>>> import numpy as np
>>> import numpy.linalg as la
>>> np.set_printoptions(precision=4, suppress=True, linewidth=160)
>>> tidy = lambda a: np.round(a, 4) + 0
>>> K = np.load("a.npy")
>>> K
array([[ -2.7254,   5.9644,   5.1897, -10.5733,  -3.7155],
       [ -6.7001,  -6.4697,  -2.5437,   4.2292,  -4.1495],
       [ -1.5236,   8.2926,   4.6889,  -9.7054,  -1.2872],
       [ -2.3288,   6.7398,   7.9298,  -9.5529,  -2.9197],
       [ -2.9602,   5.9962,   5.8852,  -9.4809,  -1.7469],
       [ -7.0799,  -4.9307,  -1.9249,   4.1626,  -7.2915],
       [ -4.7659,  -3.9762,  -3.6879,   4.75  ,  -5.6469],
       [  3.9647,   5.5359,  -0.8668,   2.2191,   9.753 ],
       [ -3.2611,   5.3308,   6.1084,  -9.7198,  -2.3189],
       [  4.9813,   5.166 ,  -1.1779,   0.5974,   9.6225],
       [ -4.518 ,  -4.5581,  -2.2112,   3.76  ,  -5.9129],
       [  3.0929,   5.4507,   0.1024,  -0.2445,   8.3895],
       [ -5.4414,  -5.8358,  -4.4637,   2.8397,  -5.4373],
       [  4.0421,   6.5998,   0.3109,  -0.7065,  10.9042],
       [ -2.1426,   8.2261,   6.7287, -11.7805,  -3.3858],
       [  5.032 ,   7.7734,   1.5013,   0.4372,   7.9005],
       [  5.076 ,   7.0503,   0.8802,   0.8687,   9.4031],
       [  4.5858,   4.9399,  -0.7324,  -1.4085,   9.1026],
       [ -1.9583,   8.5563,   6.4671, -10.358 ,  -3.6073],
       [ -4.0832,  -4.5813,  -3.498 ,   5.4817,  -5.3   ],
       [  5.9527,   7.2486,   0.1895,   0.9435,   8.789 ],
       [  5.9215,   5.8243,   0.5603,  -0.1838,   8.5975],
       [  3.9719,   7.2656,   0.9735,   0.1535,   8.9923],
       [ -3.9505,   7.2084,   7.6708, -10.4877,  -0.5457],
       [  4.2474,   6.2439,  -0.2451,  -0.052 ,   7.7171],
       [ -6.4944,  -5.0938,  -0.3753,   4.4819,  -6.2024],
       [ -6.0421,  -5.837 ,  -2.9577,   3.7517,  -4.2246],
       [  4.6956,   5.8888,  -0.2292,   0.958 ,   8.7769],
       [ -2.2969,   6.2662,   4.472 , -10.1049,  -1.543 ],
       [ -4.9726,  -5.6336,  -2.0109,   3.9623,  -4.6495],
       [ -3.2002,   8.7058,   6.5507, -11.4487,  -1.8825],
       [ -2.2505,   6.9106,   6.2634, -11.2822,  -0.9463],
       [ -3.958 ,   5.1962,   5.9377, -12.0405,  -2.4494]])
>>> Ac = K - K.mean(axis=1)
Traceback (most recent call last):
  File "<python-input-6>", line 1, in <module>
    Ac = K - K.mean(axis=1)
         ~~^~~~~~~~~~~~~~~~
ValueError: operands could not be broadcast together with shapes (33,5) (33,) 
>>> Ac = K - K.mean(axis=0)
>>> U, sigma, Vh = la.svd(Ac, full_matrices=False)
>>> tidy(sigma ** 2 / (sigma ** 2).sum())
array([0.5429, 0.4402, 0.0086, 0.006 , 0.0022])
>>> tidy(sigma)
array([50.0978, 45.1112,  6.3095,  5.2568,  3.2026])
>>> (np.sign(U[:, 0]) == np.sign(U[0, 0])).astype(int)
array([1, 0, 1, 1, 1, 0, 0, 1, 1, 1, 0, 1, 0, 1, 1, 1, 1, 1, 1, 0, 1, 1, 1, 1, 1, 0, 0, 1, 1, 0, 1, 1, 1])
>>> tidy(np.abs(Vh[-1]))
array([0.6459, 0.598 , 0.4477, 0.1236, 0.0977])
>>> np.abs(Vh[0]).argmax()
np.int64(1)
>>> tidy(Vh[0] * np.sign(Vh[0, np.abs(Vh[0]).argmax()]))
array([ 0.3481,  0.6072,  0.2859, -0.4549,  0.4705])
